% ipython --no-banner

In [1]: import numpy as np

In [2]: from numpy import linalg as LA

In [3]: np.set_printoptions(precision=2, suppress=True, linewidth=160, floatmode="fixed")

In [4]: def rd(a):
   ...:     return np.round(a, 2) + 0
   ...: 

In [5]: M2 = np.array([[-1, -3, -3], [-3, -1, 1], [5, 5, 0]])

In [6]: data = np.triu(M2)

In [7]: print(data)
[[-1 -3 -3]
 [ 0 -1  1]
 [ 0  0  0]]

In [8]: # rows and columns are dependent

In [9]: Uu, sig, Vt = LA.svd(data)

In [10]: print(np.argmax(sig[:-1] / (sig[1:] + 1e-6)) + 1)
2

In [11]: print(rd(sig))
[4.36 1.41 0.00]

In [12]: M2 = Uu[:, :2] @ np.diag(sig[:2]) @ Vt[:2]

In [13]: print(rd(LA.norm(data - M2, 2)), sig[2])
0.0 0.0

In [14]: print(rd(np.abs(data - M2).max()))
0.0

In [15]: print(LA.matrix_rank(M2))
2

In [16]: print(LA.matrix_rank(data, rtol=0.05))
2

In [17]: print(rd(LA.norm(data, 2) / LA.norm(data)))
0.95

In [18]: G = data.T @ data

In [19]: print(np.allclose(G, G.T))
True

In [20]: print(rd(LA.svd(data, compute_uv=False) ** 2))
[19.00  2.00  0.00]

In [21]: Uu, sig, Vt = LA.svd(data, full_matrices=False)

In [22]: print(rd(Uu.T @ data @ Vt.T))
[[4.36 0.00 0.00]
 [0.00 1.41 0.00]
 [0.00 0.00 0.00]]

In [23]: print((sig > 1e-8).sum())
2

In [24]: print(rd(np.abs(Vt[0])))
[0.23 0.69 0.69]

In [25]: rng = np.random.default_rng(8727)

In [26]: labels = rng.permutation(3)

In [27]: print(labels)
[2 1 0]

In [28]: M2 = data[labels][:, labels]

In [29]: print(np.allclose(M2, data))
False

In [30]: print(rd(np.sort(np.abs(LA.eigvals(M2)))))
[0.00 1.00 1.00]

In [31]: print(np.diag(M2))
[ 0 -1 -1]

In [32]: print(M2)
[[ 0  0  0]
 [ 1 -1  0]
 [-3 -3 -1]]
